$ python -q
>>> import numpy as np
>>> from numpy import linalg as LA
>>> np.set_printoptions(suppress=True, linewidth=120)
>>> def rnd(a):
...     return np.round(a, 3) + 0
... 
>>> m1 = np.load("test3.npy")
>>> print(m1)
[[ 0.  7.  1.  1. -6. -8.]
 [ 7.  0.  0.  0.  0.  0.]
 [ 1.  0.  0.  0.  0.  0.]
 [ 1.  0.  0.  0.  0.  0.]
 [-6.  0.  0.  0.  0.  0.]
 [-8.  0.  0.  0.  0.  0.]]
>>> # columns 2 and 3 are equal
>>> rng = np.random.default_rng(7333)
>>> idx = rng.permutation(6)
>>> print(idx)
[3 5 0 2 4 1]
>>> other = m1[idx][:, idx]
>>> print(other)
[[ 0.  0.  1.  0.  0.  0.]
 [ 0.  0. -8.  0.  0.  0.]
 [ 1. -8.  0.  1. -6.  7.]
 [ 0.  0.  1.  0.  0.  0.]
 [ 0.  0. -6.  0.  0.  0.]
 [ 0.  0.  7.  0.  0.  0.]]
>>> print(rnd(LA.det(other)), rnd(LA.det(m1[idx])))
0.0 0.0
>>> print(np.allclose(other, m1))
False
>>> print(np.trace(other))
0.0
>>> ev, evecs = LA.eigh(m1)
>>> print(rnd(LA.eigvalsh(m1 @ m1)))
[  0.   0.   0.   0. 151. 151.]
>>> print(rnd(LA.eigvalsh(m1 + 4 * np.eye(6))))
[-8.288  4.     4.     4.     4.    16.288]
>>> print(rnd(LA.svd(m1, compute_uv=False)))
[12.288 12.288  0.     0.     0.     0.   ]
>>> print((ev > 1e-8).sum(), (ev < -1e-8).sum())
1 1
>>> print(rnd(ev))
[-12.288   0.      0.      0.      0.     12.288]
>>> print(rnd(evecs.T @ evecs))
[[1. 0. 0. 0. 0. 0.]
 [0. 1. 0. 0. 0. 0.]
 [0. 0. 1. 0. 0. 0.]
 [0. 0. 0. 1. 0. 0.]
 [0. 0. 0. 0. 1. 0.]
 [0. 0. 0. 0. 0. 1.]]
>>> print(np.allclose(m1[:-1].T @ LA.lstsq(m1[:-1].T, m1[-1])[0], m1[-1]))
True
>>> print(np.unique(m1.round(6), axis=0).shape)
(5, 6)
>>> print(rnd(np.trace(LA.pinv(m1) @ m1)))
2.0
>>> u = np.array([-1, -2])
>>> print(np.polyval(u, m1[4]))
[ 4. -2. -2. -2. -2. -2.]
>>> print(np.correlate(m1[4], m1[3], "full"))
[ 0.  0.  0.  0.  0. -6.  0.  0.  0.  0.  0.]
>>> print(np.array([np.convolve(row, u, "same") for row in m1]))
[[  0.  -7. -15.  -3.   4.  20.]
 [ -7. -14.   0.   0.   0.   0.]
 [ -1.  -2.   0.   0.   0.   0.]
 [ -1.  -2.   0.   0.   0.   0.]
 [  6.  12.   0.   0.   0.   0.]
 [  8.  16.   0.   0.   0.   0.]]
>>> print(np.cross(m1[4, :3], m1[3, :3]))
[ 0.  0. -0.]
>>> print(np.convolve(m1[4], u))
[ 6. 12.  0.  0.  0.  0.  0.]
>>> left, sig, Vh = LA.svd(m1)
>>> evecs = Vh[:(sig > 1e-8).sum()]
>>> vec = m1[1] + 4 * m1[5] + rng.integers(2) * np.eye(6)[0]
>>> print(vec)
[-24.   0.   0.   0.   0.   0.]
>>> print(rnd(LA.norm(vec - evecs.T @ evecs @ vec)))
0.0
>>> print(rnd(evecs.T @ evecs))
[[ 1.     0.     0.     0.     0.     0.   ]
 [ 0.     0.325  0.046  0.046 -0.278 -0.371]
 [ 0.     0.046  0.007  0.007 -0.04  -0.053]
 [ 0.     0.046  0.007  0.007 -0.04  -0.053]
 [ 0.    -0.278 -0.04  -0.04   0.238  0.318]
 [ 0.    -0.371 -0.053 -0.053  0.318  0.424]]
>>> print(rnd(np.diag(evecs.T @ evecs)))
[1.    0.325 0.007 0.007 0.238 0.424]
>>> arr = np.load("a.npy")
>>> print(arr)
[[-0.197 -0.793  0.955]
 [-0.508 -0.757  0.896]
 [-0.641  0.963 -1.   ]
 [ 0.508 -0.09   0.53 ]
 [-0.38   0.617 -0.93 ]
 [-0.119 -0.963  0.999]
 [-0.31   0.    -0.235]
 [ 0.235 -0.345  0.696]
 [ 0.08  -0.345  0.629]
 [ 0.345  0.894 -0.985]
 [ 0.446  0.793 -0.933]
 [ 0.     0.955 -0.998]
 [ 0.478 -0.422  0.845]
 [ 0.04   0.264 -0.446]
 [ 0.478 -0.617  0.941]
 [-0.235 -0.824  0.966]
 [ 0.38  -0.91   0.997]
 [-0.273  0.824 -0.984]]
>>> Xc = arr - arr.mean(axis=0)
>>> left, sig, Vh = LA.svd(Xc, full_matrices=False)
>>> print(np.abs(left[:, 0]).argmax())
2
>>> print((np.sign(left[:, 0]) == np.sign(left[0, 0])).astype(int))
[1 1 0 1 0 1 0 1 1 0 0 0 1 0 1 1 1 0]
>>> print(np.abs(Vh[0]).argmax())
2
>>> print(rnd(sig ** 2 / (sig ** 2).sum()))
[0.898 0.095 0.007]
>>> print(np.searchsorted(np.cumsum(sig ** 2) / (sig ** 2).sum(), 0.9) + 1)
2
>>> print(rnd(np.abs(Vh[-1])))
[0.178 0.756 0.63 ]
>>> print(LA.matrix_rank(Xc))
3
>>> print(rnd(Xc.mean(axis=0)))
[0. 0. 0.]
>>> print(LA.norm(arr, axis=1).argmax())
2
>>> print(rnd(LA.norm(arr, "nuc")))
6.649
>>> print(rnd(LA.norm(arr, axis=0)))
[1.527 2.973 3.65 ]
>>> print(rnd(arr[12] @ arr[15]))
1.052
>>> W2 = arr[[7, 16]].astype(float)
>>> for _ in range(7):
...     idx = LA.norm(arr[:, None] - W2, axis=-1).argmin(axis=1)
...     W2 = np.array([arr[idx == j].mean(axis=0) for j in range(2)])
... 
>>> print(idx)
[1 1 0 1 0 1 0 1 1 0 0 0 1 0 1 1 1 0]
>>> print(np.abs(W2[1] - W2[0]).argmax())
2
>>> print(np.bincount(idx))
[ 8 10]
>>> Q, evecs = LA.qr(arr[:, :2])[0], LA.qr(arr[:, 2:])[0]
>>> sig = LA.svd(Q.T @ evecs, compute_uv=False)
>>> print((sig > 0.9).sum())
1
>>> print(rnd(np.degrees(np.arccos(sig.clip(0, 1)))))
[10.981]
>>> print(rnd(LA.norm(Q @ Q.T - evecs @ evecs.T, 2)))
1.0
>>> other = arr / LA.norm(arr, axis=1, keepdims=True)
>>> cov = other @ other.T
>>> print((cov - 2 * np.eye(18)).round(6).argmax(axis=1))
[15 15  4 12 17  0  4 14  7 10  9 17 14 11 12  0 14  4]
>>> print(rnd(LA.norm(other, axis=1)))
[1. 1. 1. 1. 1. 1. 1. 1. 1. 1. 1. 1. 1. 1. 1. 1. 1. 1.]
>>> M = np.loadtxt("arr.csv", delimiter=",")
>>> print(M)
[[ -8.  -4. -10.  -5.]
 [-12.  -8. -15. -10.]
 [ -4.  -2.  -2.  -1.]
 [ -6.  -4.  -3.  -2.]]
>>> vec = np.array([0, 1, 1, 2])
>>> y = M @ vec
>>> print(y)
[-24. -43.  -6. -11.]
>>> print(rnd(LA.solve(M, M[:, 1])))
[0. 1. 0. 0.]
>>> print(rnd(LA.solve(M.T, M[0])))
[1. 0. 0. 0.]
>>> print(rnd(LA.solve(M, y + M[:, 3])))
[0. 1. 1. 3.]
>>> print(rnd(LA.solve(M, 2 * y)))
[0. 2. 2. 4.]
>>> other = M + rng.integers(-2, 3, (4, 1)) @ rng.integers(-2, 3, (1, 4))
>>> print(other)
[[ -9.  -6. -12.  -7.]
 [-14. -12. -19. -14.]
 [ -5.  -4.  -4.  -3.]
 [ -7.  -6.  -5.  -4.]]
>>> print(np.abs(other - M).sum(axis=1))
[ 7. 14.  7.  7.]
>>> print(LA.matrix_rank(other - M, tol=1e-8))
1
>>> A = np.loadtxt("block13.csv", delimiter=",")
>>> print(A)
[[ 3.049 -3.163 -3.042 -0.978  1.961]
 [ 2.915 -2.958 -3.003 -0.954  2.026]
 [ 2.981 -3.012 -2.999 -0.999  2.08 ]
 [ 3.002 -3.03  -2.994 -1.018  1.922]
 [ 2.981 -3.018 -3.038 -1.008  1.915]
 [ 3.026 -2.995 -3.043 -0.917  1.999]
 [ 2.932 -2.975 -3.037 -0.979  2.017]
 [ 2.979 -3.12  -2.986 -1.044  1.937]
 [ 3.016 -2.955 -2.988 -0.987  2.036]
 [-0.953  0.922 -2.037  1.049  1.037]
 [-0.973  1.067 -2.025  0.959  1.026]
 [-0.995  0.91  -1.969  1.006  1.018]
 [-1.075  1.028 -1.918  0.992  0.912]
 [-1.014  0.983 -1.934  0.954  1.014]
 [-0.939  0.998 -2.032  1.027  1.002]
 [-0.989  1.157 -1.974  0.964  1.057]
 [-1.007  0.98  -1.984  0.978  1.009]
 [-1.011  0.983 -1.987  1.044  0.966]]
>>> Xc = A - A.mean(axis=0)
>>> evecs = LA.svd(Xc)[2][:2]
>>> other = Xc - Xc @ evecs.T @ evecs
>>> print(rnd(LA.norm(other) / LA.norm(Xc)))
0.019
>>> print(rnd(np.diag(evecs.T @ evecs)))
[0.539 0.799 0.063 0.114 0.485]
>>> print(LA.norm(other, axis=1).round(6).argmax())
9
>>> print(rnd(other.std(axis=0)))
[0.019 0.017 0.028 0.039 0.026]
>>> vec = np.array([7, -4, -6, 6, -8])
>>> y = A @ vec
>>> print(rnd(LA.lstsq(A, y)[0]))
[ 7. -4. -6.  6. -8.]
>>> print(rnd(LA.pinv(A) @ A))
[[1. 0. 0. 0. 0.]
 [0. 1. 0. 0. 0.]
 [0. 0. 1. 0. 0.]
 [0. 0. 0. 1. 0.]
 [0. 0. 0. 0. 1.]]
>>> y = y + 0.05 * rng.normal(size=18)
>>> print(rnd(y))
[30.728 28.29  28.237 29.618 29.76  29.9   28.624 29.445 28.664 -0.124 -1.403 -0.894 -1.541 -1.769 -0.22  -2.438 -1.267
 -0.58 ]
>>> b, *_ = LA.lstsq(A, y)
>>> print(rnd(b))
[ 7.015 -4.13  -5.879  6.28  -7.905]
>>> print(b.round())
[ 7. -4. -6.  6. -8.]
>>> print(rnd(LA.norm(y - A @ b)))
0.118
>>> d = LA.norm(A[:, None] - A[None], axis=-1)
>>> print(d[15].round(6).argsort(kind="stable")[:4])
[15 10 16 13]
>>> print(np.flatnonzero(d[15] < d.mean() / 2))
[ 9 10 11 12 13 14 15 16 17]
>>> print([round(float(x), 3) for x in LA.svd(A, compute_uv=False)[:3]])
[17.006, 8.433, 0.246]
>>> print(rnd(LA.norm(A, 2) / LA.norm(A)))
0.896
>>> print(round(np.log10(LA.cond(A))))
2
>>> print(rnd(np.abs(LA.svd(A)[2][-1])))
[0.438 0.002 0.3   0.822 0.208]
>>> E = np.array([[0, 3, -2, 3, 3, 2],
...     [-3, -3, -1, 0, -1, 3],
...     [-2, -3, 1, -3, -2, -2],
...     [-2, 3, -1, 2, 1, 2],
...     [3, -2, -1, -2, -1, -3],
...     [-3, 1, 0, -1, 1, -1],
...     [1, -1, 0, 3, 3, 0]])
>>> E[:, 2] = -1 * E[:, 0]
>>> print(E)
[[ 0  3  0  3  3  2]
 [-3 -3  3  0 -1  3]
 [-2 -3  2 -3 -2 -2]
 [-2  3  2  2  1  2]
 [ 3 -2 -3 -2 -1 -3]
 [-3  1  3 -1  1 -1]
 [ 1 -1 -1  3  3  0]]
>>> # looks like rank 5
>>> proj = arr @ LA.solve(arr.T @ arr, arr.T)
>>> print(rnd(proj @ arr[:, 2]))
[ 0.955  0.896 -1.     0.53  -0.93   0.999 -0.235  0.696  0.629 -0.985 -0.933 -0.998  0.845 -0.446  0.941  0.966  0.997
 -0.984]
>>> print(rnd(LA.eigvalsh(proj)))
[0. 0. 0. 0. 0. 0. 0. 0. 0. 0. 0. 0. 0. 0. 0. 1. 1. 1.]
>>> print(rnd(np.trace(proj)))
3.0
